$ ipython --no-banner

In [1]: import numpy as np

In [2]: import numpy.linalg as la

In [3]: np.set_printoptions(precision=1, suppress=True, linewidth=200, sign=" ")

In [4]: tidy = lambda a: np.round(a, 1) + 0

In [5]: J = np.array([[10, 0], [3, -8]])

In [6]: proj = np.triu(np.array([[-2, -3], [-1, 4]]), 1) + np.eye(2)

In [7]: B = proj @ J @ la.inv(proj)

In [8]: proj @ J - J @ proj
Out[8]: 
array([[-9., 54.],
       [ 0.,  9.]])

In [9]: print(B)
[[  1.  27.]
 [  3.   1.]]

In [10]: B = np.array([[0, 0], [2, 2]])

In [11]: np.einsum("ij->j", J)
Out[11]: array([13, -8])

In [12]: print(B.T @ J.T)
[[  0 -16]
 [  0 -16]]

In [13]: print(la.matrix_rank(J @ B))
1

In [14]: J @ B
Out[14]: 
array([[  0,   0],
       [-16, -16]])

In [15]: np.einsum("ij,ij->i", J, J)
Out[15]: array([ 100,   73])

In [16]: np.vstack([J, B.T]).shape
Out[16]: (4, 2)

In [17]: J[1] @ J[0]
Out[17]: np.int64(30)

In [18]: print(tidy(la.norm(J[1], 1)), tidy(la.norm(J[1], np.inf)))
11.0 8.0

In [19]: print(tidy(la.norm(J, "nuc")))
18.2

In [20]: print(tidy(la.norm(J, axis=0)))
[ 10.4   8. ]

In [21]: tidy(la.norm(J[1] - J[0]))
Out[21]: np.float64(10.6)

In [22]: arr = np.load("block12.npy")

In [23]: tidy(arr)
Out[23]: 
array([[ 0.6, -0.5,  0.2],
       [-0.5,  0.5,  0.2],
       [ 0.2,  0.2,  0.9]])

In [24]: tidy(la.det(arr.T))
Out[24]: np.float64(0.0)

In [25]: tidy(np.kron(np.eye(2, dtype=int), arr))
Out[25]: 
array([[ 0.6, -0.5,  0.2,  0. ,  0. ,  0. ],
       [-0.5,  0.5,  0.2,  0. ,  0. ,  0. ],
       [ 0.2,  0.2,  0.9,  0. ,  0. ,  0. ],
       [ 0. ,  0. ,  0. ,  0.6, -0.5,  0.2],
       [ 0. ,  0. ,  0. , -0.5,  0.5,  0.2],
       [ 0. ,  0. ,  0. ,  0.2,  0.2,  0.9]])

In [26]: evals, V = la.eigh(arr)

In [27]: print((evals > 1e-8).sum(), (evals < -1e-8).sum())
2 0

In [28]: tidy(la.eigvalsh(arr + -1 * np.eye(3)))
Out[28]: array([-1.,  0.,  0.])

In [29]: W1 = np.array([[1, 1, 0, 2, 1], [3, 0, 2, 0, 2], [3, 0, 1, 2, 1]])

In [30]: coef = np.array([3, -3, 4, 5, -1])

In [31]: act = np.maximum(arr @ W1 + coef, 0)

In [32]: tidy((act > 0).mean(axis=0))
Out[32]: array([ 1. ,  0. ,  1. ,  1. ,  0.3])

In [33]: C = np.array([[2, 3], [-1, 2], [-1, 2], [-3, -2], [0, 1]])

In [34]: print(tidy(act @ C))
[[-17.4   1.7]
 [ -9.4  15.2]
 [-13.8  16.3]]

In [35]: u = np.array([0, 2])

In [36]: print(tidy(np.convolve(arr[2], u)))
[ 0.   0.4  0.4  1.8]

In [37]: tidy(np.cross(arr[2, :3], arr[1, :3]))
Out[37]: array([-0.4, -0.5,  0.2])

In [38]: np.polyval(u, arr[2])
Out[38]: array([ 2.,  2.,  2.])

In [39]: print(tidy(np.array([np.convolve(row, u, "same") for row in arr])))
[[ 0.   1.2 -0.9]
 [ 0.  -0.9  1. ]
 [ 0.   0.4  0.4]]

In [40]: X = np.loadtxt("dump.csv", delimiter=",")

In [41]: X
Out[41]: 
array([[-0.1, -1.9, -1.9, -3. ,  0. ],
       [-0.1, -2.1, -2.2, -3.1,  0. ],
       [-0.2, -2. , -1.9, -3. ,  0.2],
       [ 0.1, -2.1, -2.1, -3.1, -0.1],
       [ 0.1, -2. , -2.1, -3. ,  0. ],
       [-0.1, -2. , -2.1, -3.1, -0.1],
       [ 0. , -1.9, -2. , -3.1,  0. ],
       [ 2.9,  2.9, -3. ,  0.1,  1.8],
       [ 2.9,  3. , -3. ,  0.1,  2. ],
       [ 2.9,  2.9, -3. , -0.1,  1.8],
       [ 2.9,  3.1, -2.9, -0.1,  2. ],
       [ 3.2,  3. , -3. , -0.1,  2.1],
       [ 2.8,  2.9, -3.2, -0.1,  2. ],
       [ 3. ,  3.1, -3. ,  0.3,  2. ],
       [ 1.1,  0.2, -0.9,  1. ,  3.1],
       [ 1. ,  0. , -1.1,  1. ,  3.1],
       [ 1. ,  0.2, -1. ,  0.9,  3.1],
       [ 0.9,  0.1, -1.1,  1.1,  2.9],
       [ 0.9,  0.1, -0.9,  0.8,  3.1],
       [ 0.9,  0.2, -1. ,  1.1,  3.1],
       [ 1. , -0.1, -1. ,  0.9,  2.9]])

In [42]: print(tidy(np.abs(la.svd(X)[2][-1])))
[ 0.8  0.4  0.3  0.   0.1]

In [43]: tidy(la.norm(X, 2) / la.norm(X))
Out[43]: np.float64(0.8)

In [44]: Q, r_ = la.qr(X)

In [45]: Q.shape, r_.shape
Out[45]: ((21, 5), (5, 5))

In [46]: print(tidy(Q))
[[ 0.  -0.3 -0.2  0.   0.2]
 [ 0.  -0.4 -0.2  0.2 -0.1]
 [ 0.  -0.3 -0.2  0.1  0.3]
 [ 0.  -0.4  0.  -0.3 -0.3]
 [ 0.  -0.4 -0.1 -0.2 -0.2]
 [ 0.  -0.3 -0.2  0.1  0. ]
 [ 0.  -0.3 -0.1 -0.1  0.1]
 [ 0.4  0.  -0.1  0.  -0.3]
 [ 0.4  0.1 -0.1  0.1  0. ]
 [ 0.4  0.  -0.1 -0.1 -0.1]
 [ 0.4  0.1 -0.1 -0.1  0.4]
 [ 0.4  0.   0.1 -0.5  0. ]
 [ 0.3  0.1 -0.3  0.3  0.1]
 [ 0.4  0.1 -0.1  0.1 -0.2]
 [ 0.1 -0.1  0.4 -0.1  0.1]
 [ 0.1 -0.2  0.3  0.2 -0.1]
 [ 0.1 -0.1  0.3  0.1  0.3]
 [ 0.1 -0.1  0.2  0.4 -0.2]
 [ 0.1 -0.1  0.3  0.   0.4]
 [ 0.1 -0.1  0.2  0.4  0.1]
 [ 0.1 -0.2  0.4  0.  -0.2]]

In [47]: Xs = (Q - Q.mean(axis=0)) / Q.std(axis=0)

In [48]: print(tidy(Xs.std(axis=0)))
[ 1.  1.  1.  1.  1.]

In [49]: coef = la.lstsq(np.delete(Xs, 1, axis=1), Xs[:, 1])[0]

In [50]: np.abs(coef).argmax()
Out[50]: np.int64(0)

In [51]: print(tidy(coef))
[ 1.   0.1  0.2  0.1]

In [52]: tidy(1 - np.var(Xs[:, 1] - np.delete(Xs, 1, axis=1) @ coef))
Out[52]: np.float64(1.0)

In [53]: A = np.load("mat.npy")

In [54]: A
Out[54]: 
array([[ 0.,  1.,  1.],
       [ 1.,  0.,  1.],
       [ 1.,  1.,  0.]])

In [55]: # equal to its transpose

In [56]: x = np.array([3, 1, 0])

In [57]: y = A @ x

In [58]: coef, lr = np.zeros(3), 1 / la.norm(A, 2) ** 2

In [59]: for i in range(50):
    ...:     coef -= lr * A.T @ (A @ coef - y)
    ...:     if i % 10 == 0: print(i, round(la.norm(A @ coef - y), 1))
    ...: 
0 1.6
10 0.1
20 0.0
30 0.0
40 0.0

In [60]: tidy(la.cond(A))
Out[60]: np.float64(2.0)

In [61]: tidy(coef)
Out[61]: array([ 3.,  1.,  0.])

In [62]: feats = np.loadtxt("w.csv", delimiter=",")

In [63]: feats
Out[63]: 
array([[  1.,   8.,  -4.,  -5.],
       [ -3., -24.,  12.,  15.],
       [  0.,   0.,   0.,   0.],
       [  1.,   8.,  -4.,  -5.],
       [ -1.,  -8.,   4.,   5.],
       [ -3., -24.,  12.,  15.]])

In [64]: np.argsort(-la.norm(feats, axis=0).round(6), kind="stable")[:3]
Out[64]: array([ 1,  3,  2])

In [65]: Uu, sigma, VT = la.svd(feats)

In [66]: V = VT[:(sigma > 1e-8).sum()]

In [67]: rng = np.random.default_rng(618)

In [68]: x = feats[2] + -1 * feats[4] + rng.integers(2) * np.eye(4)[0]

In [69]: print(x)
[ 1.  8. -4. -5.]

In [70]: tidy(V.T @ V)
Out[70]: 
array([[ 0. ,  0.1,  0. ,  0. ],
       [ 0.1,  0.6, -0.3, -0.4],
       [ 0. , -0.3,  0.2,  0.2],
       [ 0. , -0.4,  0.2,  0.2]])
